$ python -q
>>> import numpy as np
>>> import numpy.linalg as la
>>> np.set_printoptions(precision=2, suppress=True, linewidth=160)
>>> tidy = lambda a: np.round(a, 2) + 0
>>> mat = np.vander(np.arange(9) - 4, 4, increasing=True)
>>> mat
array([[  1,  -4,  16, -64],
       [  1,  -3,   9, -27],
       [  1,  -2,   4,  -8],
       [  1,  -1,   1,  -1],
       [  1,   0,   0,   0],
       [  1,   1,   1,   1],
       [  1,   2,   4,   8],
       [  1,   3,   9,  27],
       [  1,   4,  16,  64]])
>>> # column 3 dominates
>>> x = np.array([1, -2, -2, -1])
>>> target = mat @ x
>>> coef, lr = np.zeros(4), 1 / la.norm(mat, 2) ** 2
>>> for i in range(250):
...     coef -= lr * mat.T @ (mat @ coef - target)
...     if i % 50 == 0: print(i, round(la.norm(mat @ coef - target), 2))
... 
0 47.65
50 5.97
100 5.64
150 5.41
200 5.2
>>> tidy(la.cond(mat))
np.float64(50.29)
>>> rng = np.random.default_rng(3)
>>> labels = rng.permutation(4)
>>> Y = mat[:, labels] * rng.choice([-1, 1], 4)
>>> Y
array([[ 64,  16,  -4,   1],
       [ 27,   9,  -3,   1],
       [  8,   4,  -2,   1],
       [  1,   1,  -1,   1],
       [  0,   0,   0,   1],
       [ -1,   1,   1,   1],
       [ -8,   4,   2,   1],
       [-27,   9,   3,   1],
       [-64,  16,   4,   1]])
>>> left, _, Vh = la.svd(mat.T @ Y)
>>> tidy(left @ Vh)
array([[ 0.,  0.,  0.,  1.],
       [ 0.,  0.,  1.,  0.],
       [ 0.,  1.,  0.,  0.],
       [-1.,  0.,  0.,  0.]])
>>> tidy(la.lstsq(mat, Y)[0])
array([[ 0.,  0.,  0.,  1.],
       [ 0.,  0.,  1.,  0.],
       [ 0.,  1.,  0.,  0.],
       [-1.,  0.,  0.,  0.]])
>>> Y = np.c_[mat[:, :3] @ np.array([[-1, 1, 2], [-2, -1, -2], [2, 0, -1]]), np.array([0, 1, 0, 1, 0, 2, -2, -2, 0])]
>>> Y
array([[ 39,   5,  -6,   0],
       [ 23,   4,  -1,   1],
       [ 11,   3,   2,   0],
       [  3,   2,   3,   1],
       [ -1,   1,   2,   0],
       [ -1,   0,  -1,   2],
       [  3,  -1,  -6,  -2],
       [ 11,  -2, -13,  -2],
       [ 23,  -3, -22,   0]])
>>> tidy(la.norm(la.qr(mat)[0].T @ Y, axis=0) ** 2 / ((Y ** 2).sum(axis=0) + 1e-12))
array([1.  , 1.  , 1.  , 0.32])
>>> tidy(la.lstsq(mat, Y[:, 0])[0])
array([-1., -2.,  2.,  0.])
>>> la.matrix_rank(Y)
np.int64(4)
>>> Y = np.array([[2, 2], [1, 1], [1, 0], [1, 1]])
>>> np.einsum("ij->j", mat)
array([ 9,  0, 60,  0])
>>> Y.T @ mat.T
array([[-50, -19,  -4,   1,   2,   5,  16,  41,  86],
       [-66, -28,  -8,   0,   2,   4,  12,  32,  70]])
>>> la.matrix_rank(np.vstack([mat, Y.T]))
np.int64(4)
>>> np.einsum("ik,kj->ji", mat, Y)
array([[-50, -19,  -4,   1,   2,   5,  16,  41,  86],
       [-66, -28,  -8,   0,   2,   4,  12,  32,  70]])
>>> q, R = la.qr(mat)
>>> tidy(np.trace(q @ q.T))
np.float64(4.0)
>>> np.allclose(R.T @ R, mat.T @ mat)
True
>>> tidy(q.T @ q)
array([[1., 0., 0., 0.],
       [0., 1., 0., 0.],
       [0., 0., 1., 0.],
       [0., 0., 0., 1.]])
>>> K = np.load("out19.npy")
>>> K
array([[-2,  3,  2, -2, -2,  1,  1,  0,  1,  3],
       [-6,  9,  6, -6, -6,  3,  3,  0,  3,  9],
       [-4,  6,  4, -4, -4,  2,  2,  0,  2,  6],
       [-4,  8,  4, -5, -6,  2,  4,  1,  3,  7],
       [ 0,  2,  0, -1, -2,  0,  2,  1,  1,  1],
       [-4,  2,  4, -2,  0,  2, -2, -2,  0,  4],
       [-6,  5,  6, -4, -2,  3, -1, -2,  1,  7],
       [-4,  8,  4, -5, -6,  2,  4,  1,  3,  7],
       [-4,  4,  4, -3, -2,  2,  0, -1,  1,  5]])
>>> K.shape
(9, 10)
>>> K - K[0]
array([[ 0,  0,  0,  0,  0,  0,  0,  0,  0,  0],
       [-4,  6,  4, -4, -4,  2,  2,  0,  2,  6],
       [-2,  3,  2, -2, -2,  1,  1,  0,  1,  3],
       [-2,  5,  2, -3, -4,  1,  3,  1,  2,  4],
       [ 2, -1, -2,  1,  0, -1,  1,  1,  0, -2],
       [-2, -1,  2,  0,  2,  1, -3, -2, -1,  1],
       [-4,  2,  4, -2,  0,  2, -2, -2,  0,  4],
       [-2,  5,  2, -3, -4,  1,  3,  1,  2,  4],
       [-2,  1,  2, -1,  0,  1, -1, -1,  0,  2]])
>>> np.abs(K).max()
np.int64(9)
>>> la.matrix_rank(K)
np.int64(2)
>>> np.diff(K, axis=0)
array([[-4,  6,  4, -4, -4,  2,  2,  0,  2,  6],
       [ 2, -3, -2,  2,  2, -1, -1,  0, -1, -3],
       [ 0,  2,  0, -1, -2,  0,  2,  1,  1,  1],
       [ 4, -6, -4,  4,  4, -2, -2,  0, -2, -6],
       [-4,  0,  4, -1,  2,  2, -4, -3, -1,  3],
       [-2,  3,  2, -2, -2,  1,  1,  0,  1,  3],
       [ 2,  3, -2, -1, -4, -1,  5,  3,  2,  0],
       [ 0, -4,  0,  2,  4,  0, -4, -2, -2, -2]])
>>> tidy(K.mean(axis=0))
array([-3.78,  5.22,  3.78, -3.56, -3.33,  1.89,  1.44, -0.22,  1.67,  5.44])
>>> K.sum(axis=0)
array([-34,  47,  34, -32, -30,  17,  13,  -2,  15,  49])
